$ python3 -q
>>> import numpy as np
>>> np.set_printoptions(precision=1, suppress=True, linewidth=160, floatmode="fixed")
>>> rng = np.random.default_rng(80319)
>>> X = np.eye(2, dtype=int)[rng.permutation(2)]
>>> X
array([[1, 0],
       [0, 1]])
>>> labels = rng.permutation(2)
>>> labels
array([1, 0])
>>> A2 = X[labels][:, labels]
>>> np.trace(A2)
np.int64(2)
>>> np.allclose(A2, X)
True
>>> A2
array([[1, 0],
       [0, 1]])
>>> x = np.array([0, 1])
>>> X.T @ (X @ x)
array([0, 1])
>>> np.round(np.linalg.norm(x), 1), np.round(np.linalg.norm(X @ x), 1)
(np.float64(1.0), np.float64(1.0))
>>> 2 - np.linalg.matrix_rank(X - np.eye(2), tol=1e-8)
np.int64(2)
>>> round(float(np.linalg.det(X)), 1)
1.0
>>> np.sort(np.abs(np.degrees(np.angle(np.linalg.eigvals(X)))))
array([0.0, 0.0])
>>> ang = np.radians(72)
>>> r_ = np.eye(2)
>>> r_[0, 0] = r_[1, 1] = np.cos(ang)
>>> r_[0, 1], r_[1, 0] = -np.sin(ang), np.sin(ang)
>>> r_
array([[ 0.3, -1.0],
       [ 1.0,  0.3]])
>>> A2 = X @ r_.T
>>> np.abs(A2 - X).max(axis=0)
array([1.0, 1.0])
>>> np.linalg.svd(X, compute_uv=False), np.linalg.svd(A2, compute_uv=False)
(array([1.0, 1.0]), array([1.0, 1.0]))
>>> A2
array([[ 0.3,  1.0],
       [-1.0,  0.3]])
>>> np.allclose(X @ X.T, A2 @ A2.T)
True
>>> round(float(np.linalg.det(r_)), 1), round(float(np.trace(r_)), 1)
(1.0, 0.6)
>>> arr = np.array([[0, 4, 2, 1, 0], [1, 1, 3, 0, 3], [0, 3, 3, 0, 4], [2, 1, 0, 2, 5]])
>>> arr[-1] = arr[0] + -3 * arr[1]
>>> arr
array([[ 0,  4,  2,  1,  0],
       [ 1,  1,  3,  0,  3],
       [ 0,  3,  3,  0,  4],
       [-3,  1, -7,  1, -9]])
>>> np.round(arr @ np.linalg.pinv(arr) @ arr, 1) + 0
array([[ 0.0,  4.0,  2.0,  1.0,  0.0],
       [ 1.0,  1.0,  3.0,  0.0,  3.0],
       [ 0.0,  3.0,  3.0,  0.0,  4.0],
       [-3.0,  1.0, -7.0,  1.0, -9.0]])
>>> np.unique(arr.round(6), axis=0).shape
(4, 5)
>>> A2 = arr / np.linalg.norm(arr, axis=1)
Traceback (most recent call last):
  File "<python-input-33>", line 1, in <module>
    A2 = arr / np.linalg.norm(arr, axis=1)
         ~~~~^~~~~~~~~~~~~~~~~~~~~~~~~~~~~
ValueError: operands could not be broadcast together with shapes (4,5) (4,) 
>>> A2 = arr / np.linalg.norm(arr, axis=1, keepdims=True)
>>> C2 = A2 @ A2.T
>>> round(float(np.degrees(np.arccos(np.clip(C2[0, 1], -1, 1)))), 1)
60.8
>>> np.argwhere(np.triu(np.abs(C2) > 0.95, 1))
array([], shape=(0, 2), dtype=int64)
>>> (np.abs(C2) > 0.9).astype(int)
array([[1, 0, 0, 0],
       [0, 1, 1, 1],
       [0, 1, 1, 0],
       [0, 1, 0, 1]])
>>> np.linalg.norm(A2, axis=1)
array([1.0, 1.0, 1.0, 1.0])
>>> U, sv, VT = np.linalg.svd(arr)
>>> V = VT[:(sv > 1e-8).sum()]
>>> x = arr[2] + 3 * arr[0] + rng.integers(2) * np.eye(5)[4]
>>> x
array([ 0.0, 15.0,  9.0,  3.0,  5.0])
>>> np.diag(V.T @ V)
array([0.4, 0.9, 0.7, 0.1, 0.9])
>>> np.allclose(V.T @ V @ x, x)
False
>>> np.round(np.linalg.norm(x - V.T @ V @ x), 1)
np.float64(0.3)
